$ python3 -q
>>> import numpy as np
>>> from numpy import linalg as LA
>>> np.set_printoptions(suppress=True, linewidth=160)
>>> A, _ = LA.qr(np.array([[-0.7, -0.4, -0.4, 1.5, -0.5, -0.8, -1.5],
...     [0.0, -0.3, 0.2, -0.8, 0.1, -0.3, -0.6],
...     [0.6, -1.1, 0.0, 0.5, -2.3, 0.9, -0.8],
...     [0.0, -0.6, 0.5, 0.0, -1.1, -0.2, -1.7],
...     [-1.2, 0.2, 0.4, 1.2, -1.4, 0.1, -1.3],
...     [0.5, -0.2, 0.2, 0.9, 2.9, 0.6, -0.9],
...     [-0.4, -1.0, 0.0, 1.1, 0.9, -0.6, -0.3]]))
>>> print(A.round(2))
[[-0.43 -0.29 -0.57 -0.2  -0.04  0.39 -0.46]
 [ 0.   -0.18  0.23  0.55  0.32 -0.28 -0.66]
 [ 0.37 -0.61 -0.05 -0.1  -0.6  -0.33 -0.09]
 [ 0.   -0.35  0.58  0.14 -0.11  0.71  0.06]
 [-0.73  0.03  0.45 -0.26 -0.27 -0.34 -0.06]
 [ 0.3  -0.08  0.26 -0.75  0.43 -0.02 -0.29]
 [-0.24 -0.62 -0.1   0.04  0.51 -0.2   0.5 ]]
>>> vec = np.array([-2, 2, 0, -3, 1, 3, 0])
>>> y = A @ vec
>>> print(y.round(2))
[ 2.01 -2.49 -3.26  0.89  1.02  1.84 -0.95]
>>> print(np.round(LA.solve(A, -3 * y), 2) + 0)
[ 6. -6.  0.  9. -3. -9.  0.]
>>> print(np.round(LA.solve(A, A[:, 0]), 2) + 0)
[1. 0. 0. 0. 0. 0. 0.]
>>> t = np.radians(72)
>>> R = np.eye(7)
>>> R[2, 2] = R[0, 0] = np.cos(t)
>>> R[2, 0], R[0, 2] = -np.sin(t), np.sin(t)
>>> print(R.round(2))
[[ 0.31  0.    0.95  0.    0.    0.    0.  ]
 [ 0.    1.    0.    0.    0.    0.    0.  ]
 [-0.95  0.    0.31  0.    0.    0.    0.  ]
 [ 0.    0.    0.    1.    0.    0.    0.  ]
 [ 0.    0.    0.    0.    1.    0.    0.  ]
 [ 0.    0.    0.    0.    0.    1.    0.  ]
 [ 0.    0.    0.    0.    0.    0.    1.  ]]
>>> other = A @ R.T
>>> print(np.allclose(LA.norm(A, axis=1), LA.norm(other, axis=1)))
True
>>> print(np.round(LA.svd(A, compute_uv=False), 2), np.round(LA.svd(other, compute_uv=False), 2))
[1. 1. 1. 1. 1. 1. 1.] [1. 1. 1. 1. 1. 1. 1.]
>>> arr = np.load("data.npy")
>>> print(arr)
[[ 4.46  1.58 -1.56 -0.78  5.09  0.27 -5.47  0.71  2.94  5.81  0.26]
 [ 0.12  0.04  1.11  0.12  0.21 -0.28 -0.26  0.42 -0.54  1.07  0.23]
 [ 2.55  2.48 -2.36 -0.51  3.51  2.58 -0.99  3.9  -0.61  0.26 -2.97]
 [ 4.1   0.62 -3.56 -1.28  4.41  1.61 -0.49 -0.86  2.25  1.26 -2.39]
 [ 0.54  0.42 -0.9   0.73  0.62  0.64 -1.03  0.52  0.95  0.99  0.15]
 [ 0.32  0.21 -0.59  2.57 -0.34 -0.67  0.43 -1.73  0.38  1.56 -1.  ]
 [ 0.08 -1.65 -1.83 -0.17  0.39 -1.11  1.98 -3.26 -0.64 -1.89 -0.81]
 [ 0.2  -0.04  0.09 -0.77  0.65  1.   -0.42 -0.14  0.67 -0.61 -0.35]
 [-4.67 -1.64  2.23  1.62 -5.26 -3.19  2.59 -2.28 -2.49 -2.21  1.75]
 [-4.7  -1.02  0.08  3.72 -3.93 -1.34  3.18 -3.06 -2.23 -5.07  0.25]
 [ 2.42  2.06 -0.46  0.19  1.85  1.24 -3.31  1.68  2.17  2.72  0.17]
 [-1.83 -2.77 -0.5  -0.45 -1.56 -2.02  1.59 -3.75  0.11 -3.91  1.2 ]
 [ 0.94 -0.39 -1.2  -2.5  -0.83  1.28  2.86 -0.23  0.34 -2.76 -0.73]
 [ 0.34  1.77 -0.08  1.5   1.08  0.2  -2.24  1.2   0.15  2.44 -0.79]
 [-1.91  2.16  0.98  0.05 -0.82  0.79  1.22  5.14 -3.59 -0.93 -1.88]
 [ 3.87  0.48  0.65 -1.62  3.21 -0.01 -3.64  0.51  3.01  5.9   1.02]
 [ 4.97  2.62 -1.79 -1.36  2.65  3.62 -1.47  2.32  3.43  4.63 -1.93]
 [-1.68 -0.31  0.37  2.33 -1.72 -2.21  0.11 -1.57 -0.76  0.01  0.64]
 [ 1.59 -1.32  5.12 -2.02 -0.49 -0.3  -1.16 -0.17  0.67  3.75  2.62]
 [-2.04 -1.38  0.53  2.74 -2.05 -1.94  1.53 -3.7  -0.53 -0.92  0.55]
 [ 1.63 -1.45  1.19 -2.19 -0.53  1.07  0.15 -1.56  2.84  1.12  1.19]
 [-3.57 -1.35  0.63  2.76 -1.73 -2.3  -0.05 -2.25 -1.47 -1.2   1.56]
 [ 0.23  0.05  0.95 -0.85 -0.6  -0.75 -2.37  0.8   1.95  2.9   2.71]
 [ 0.06  0.9   0.52 -0.34 -0.02  0.53 -0.03  0.88 -0.39  0.41 -0.66]
 [-5.9  -2.17  1.48  1.56 -5.28 -2.51  2.79 -1.35 -2.49 -4.01  2.2 ]
 [ 1.92  1.19 -0.42  1.19  3.43 -0.11 -4.87  0.6   1.96  4.33  0.43]
 [ 2.61  0.61 -1.41 -0.68  2.93  0.01 -1.74  0.53  2.03  1.94 -0.45]
 [-2.5  -1.89  0.12 -0.79 -2.27 -1.03  3.51 -1.64 -2.05 -4.19  0.11]
 [ 0.21 -3.97 -0.34 -3.92  0.01 -2.81  3.37 -4.58 -0.72 -2.92  0.98]
 [ 0.73 -1.43  3.78 -0.6  -1.26 -1.38 -2.24 -1.31  1.62  2.84  4.07]
 [ 0.34  2.12 -1.23  2.04 -0.45  3.53  2.96  2.33 -1.87 -1.3  -3.49]
 [ 3.14  0.12 -0.05 -1.34  4.09 -0.06 -4.43 -0.34  3.21  2.93  1.22]
 [-4.76 -1.45  4.21  2.11 -6.21 -0.82  4.31 -1.09 -3.43 -2.61  1.17]
 [ 1.19  2.77 -1.9   2.28  1.95  1.06 -1.65  3.32 -0.82  1.85 -2.14]
 [-0.26  0.99 -0.26 -0.57  0.58  1.09 -0.9   2.62 -0.96 -0.25  0.05]]
>>> other = np.c_[arr[:, :6] @ np.array([[2, 2, -2, 0, 3, -3],
...     [-3, 0, 1, 2, -3, -3],
...     [1, 1, 2, 0, -1, -1],
...     [3, 1, 2, -2, 1, 0],
...     [2, -2, 2, 1, -2, 1],
...     [1, 0, 1, -2, 0, 0]]), np.array([0, 0, 0, 0, 3, 2, 2, 2, 2, 2, 1, 1, 0, 3, 3, 0, 1, 1, 2, 2, 1, 3, 0, 0, 0, 2, 2, 1, 3, 0, 1, 2, 0, 2, 2])]
>>> print(other.round(2))
[[ 10.73  -3.6   -1.57   9.27  -0.76 -11.47   0.  ]
 [  1.73   1.05   2.4    0.61  -1.17  -1.38   0.  ]
 [  3.37  -4.79   1.24   4.33  -4.96  -9.22   0.  ]
 [  9.37  -5.46  -6.83   4.99   3.9   -6.19   0.  ]
 [  2.99  -0.33   0.88  -1.28   0.75  -1.36   3.  ]
 [  5.78   3.3    2.18  -3.72   4.17  -1.34   2.  ]
 [  2.44  -2.62  -6.14  -0.35   6.07   6.93   2.  ]
 [  0.6   -1.58   0.5    0.11  -1.44   0.08   2.  ]
 [-11.04   5.03   1.69  -5.4    0.82  11.44   2.  ]
 [ -4.3    2.26   6.78 -10.73   0.46  13.15   2.  ]
 [  3.71   0.87   1.62   3.11  -1.97 -11.13   1.  ]
 [ -2.34  -1.49  -6.15  -2.16   5.99  12.74   1.  ]
 [ -6.03  -0.16 -10.05   0.83   4.35  -1.28   0.  ]
 [  2.15  -0.06   6.29   1.22  -4.87  -5.17   3.  ]
 [-10.02  -1.15   7.19   1.82 -11.5   -2.55   3.  ]
 [  8.5    0.35  -2.79   7.43   1.48 -10.49   0.  ]
 [  5.13   1.49  -4.7    3.37   2.18 -18.33   1.  ]
 [ -0.72   2.78   2.8   -2.58   1.29   3.88   1.  ]
 [  4.92   7.26   0.42   1.51   2.57  -6.42   2.  ]
 [  2.77   3.29   3.2   -6.41   4.33   7.68   2.  ]
 [  2.24   3.32  -6.7   -1.19   6.92  -2.26   1.  ]
 [  0.06  -0.29   6.81  -5.35  -1.07  12.4    3.  ]
 [ -3.24   1.76  -2.16   2.7   -0.06  -2.39   0.  ]
 [ -2.59   0.34   1.63   1.4   -3.34  -3.42   0.  ]
 [-12.2    1.8    2.64  -7.72  -0.55  17.45   0.  ]
 [ 10.17  -2.25   5.64   3.65  -3.06  -5.48   2.  ]
 [  5.81  -2.73  -2.92   5.49   0.87  -5.32   2.  ]
 [ -7.15  -1.13  -3.8   -2.41   1.8   10.78   1.  ]
 [ -2.56  -3.86 -15.7    5.53   8.94  11.63   3.  ]
 [  3.83   7.16  -0.43  -0.16   4.62  -2.94   0.  ]
 [  1.84   2.39   5.69  -7.35  -1.17  -6.6    1.  ]
 [  9.97  -3.29  -0.82   7.13  -0.41  -5.64   2.  ]
 [ -7.87   9.22   7.47 -11.69   0.39   8.21   0.  ]
 [  3.97  -1.14   6.11   0.81  -4.46  -8.03   2.  ]
 [ -3.21  -2.51   2.1    1.52  -5.22  -1.35   2.  ]]
>>> print(np.round(LA.norm(other - arr @ LA.lstsq(arr, other)[0], axis=0), 2) + 0)
[0.   0.   0.   0.   0.   0.   9.29]
>>> print(np.round(LA.norm(LA.qr(arr)[0].T @ other, axis=0) ** 2 / ((other ** 2).sum(axis=0) + 1e-12), 2))
[1.   1.   1.   1.   1.   1.   0.14]
>>> print(LA.matrix_rank(np.c_[arr, other]))
12
